>>> import numpy as np
>>> np.set_printoptions(precision=4, suppress=True, linewidth=120)
>>> m1 = np.array([[-5, 0, 1, -5, 0, -5],
...     [1, 3, 3, 3, 3, -2],
...     [2, 4, 2, -2, 4, 1],
...     [0, 3, 4, -4, -2, 1]])
>>> m1[:, 1] = -1 * m1[:, 5]
>>> m1
array([[-5,  5,  1, -5,  0, -5],
       [ 1,  2,  3,  3,  3, -2],
       [ 2, -1,  2, -2,  4,  1],
       [ 0, -1,  4, -4, -2,  1]])
>>> T = np.stack([m1, 4 * m1, m1[::-1]])
>>> T.sum(axis=0)
array([[-25,  24,   9, -29,  -2, -24],
       [  7,   9,  17,  13,  19,  -9],
       [ 11,  -3,  13,  -7,  23,   3],
       [ -5,   0,  21, -25, -10,   0]])
>>> np.linalg.norm(T, axis=(1, 2))
array([14.3178, 57.2713, 14.3178])
>>> x = np.array([1, -2, -2, 0, 1, 2])
>>> h1 = np.maximum(m1 @ x, 0)
>>> np.maximum(m1 @ x, 0) - np.maximum(-m1 @ x, 0)
array([-27, -10,   6,  -6])
>>> np.maximum(m1 @ (3 * x), 0)
array([ 0,  0, 18,  0])
>>> m1 * (h1 > 1e-9)[:, None]
array([[ 0,  0,  0,  0,  0,  0],
       [ 0,  0,  0,  0,  0,  0],
       [ 2, -1,  2, -2,  4,  1],
       [ 0,  0,  0,  0,  0,  0]])
>>> np.tanh(m1 @ x)
array([-1., -1.,  1., -1.])
>>> B = m1 / np.linalg.norm(m1, axis=1, keepdims=True)
>>> G = B @ B.T
>>> np.argwhere(np.triu(np.abs(G) > 0.95, 1))
array([], shape=(0, 2), dtype=int64)
>>> (np.abs(G) > 0.9).astype(int)
array([[1, 0, 0, 0],
       [0, 1, 0, 0],
       [0, 0, 1, 0],
       [0, 0, 0, 1]])
>>> G
array([[ 1.    ,  0.0498, -0.1453,  0.226 ],
       [ 0.0498,  1.    ,  0.3043, -0.2704],
       [-0.1453,  0.3043,  1.    ,  0.2962],
       [ 0.226 , -0.2704,  0.2962,  1.    ]])
>>> x = np.array([-1, 3, 2, -3, 1, 3])
>>> np.linalg.norm(m1 @ x) <= np.linalg.norm(m1, 2) * np.linalg.norm(x) + 1e-9
np.True_
>>> m1 @ (2 * x)
array([44, -2, 24, 36])
>>> np.sign((m1 @ x).round(6))
array([ 1, -1,  1,  1])
>>> m1 * x
array([[  5,  15,   2,  15,   0, -15],
       [ -1,   6,   6,  -9,   3,  -6],
       [ -2,  -3,   4,   6,   4,   3],
       [  0,  -3,   8,  12,  -2,   3]])
>>> m1 @ x
array([22, -1, 12, 18])
>>> arr = np.loadtxt("data.csv", delimiter=",")
>>> arr
array([[ 16.0935,  -8.121 ,  11.8179, -28.5553,  23.8879],
       [ -1.9796, -16.6615, -14.7392,  -7.4781, -12.2443],
       [ 14.824 ,  -7.3149,  13.2621, -28.4653,  24.3526],
       [ 16.8086,  -8.3463,  13.7155, -27.5903,  22.6842],
       [ -1.2715, -13.3055, -16.4506,  -5.7792, -11.3325],
       [ 16.4556,  -7.5359,  11.7111, -28.3225,  24.076 ],
       [ 15.2886,  -8.1532,  12.7223, -29.1588,  24.1972],
       [ -4.3738, -16.6978, -15.8757,  -6.4462, -11.5436],
       [ 15.9399,  -6.9782,  10.9707, -28.8447,  24.4471],
       [ 17.1432,  -8.685 ,  11.0288, -27.4325,  24.2681],
       [ -2.5524, -16.7846, -15.5614,  -5.9732,  -8.6482],
       [ -0.6375, -13.1041, -15.058 ,  -6.6014, -11.926 ],
       [ 15.5187,  -8.7735,  12.0506, -28.3565,  23.0787],
       [ 15.0846,  -8.0436,  13.0399, -29.1219,  23.9546],
       [ -2.531 , -15.1199, -15.5169,  -4.5601, -12.365 ],
       [ 16.6044,  -6.8886,  12.7534, -28.8125,  25.8386],
       [ 15.7352,  -8.4356,  13.077 , -28.4984,  25.1525],
       [ 16.1488,  -6.0338,  14.6986, -27.1705,  23.5231],
       [ -2.8339, -16.7332, -15.2182,  -4.6807, -12.1354],
       [ -2.5818, -13.8388, -14.5791,  -7.9945, -11.9997],
       [ 16.6031,  -6.708 ,  11.3012, -26.7533,  24.7652],
       [ 14.6701,  -8.0064,  11.0376, -29.7363,  22.7024],
       [ 16.3285,  -7.2163,   9.902 , -27.3406,  22.0508],
       [ 16.7811,  -7.7858,  14.0297, -27.8377,  22.3699]])
>>> np.linalg.cond(arr) > 100
np.False_
>>> [round(float(x), 4) for x in np.linalg.svd(arr, compute_uv=False)[:3]]
[171.989, 70.482, 5.4071]
>>> np.abs(np.linalg.svd(arr)[2][-1])
array([0.7131, 0.4267, 0.1939, 0.5089, 0.1131])
>>> np.linalg.matrix_rank(arr, rtol=0.1)
np.int64(2)
>>> round(np.log10(np.linalg.cond(arr)))
2
>>> np.argsort(-np.linalg.norm(arr, axis=0).round(6), kind="stable")[:3]
array([3, 4, 2])
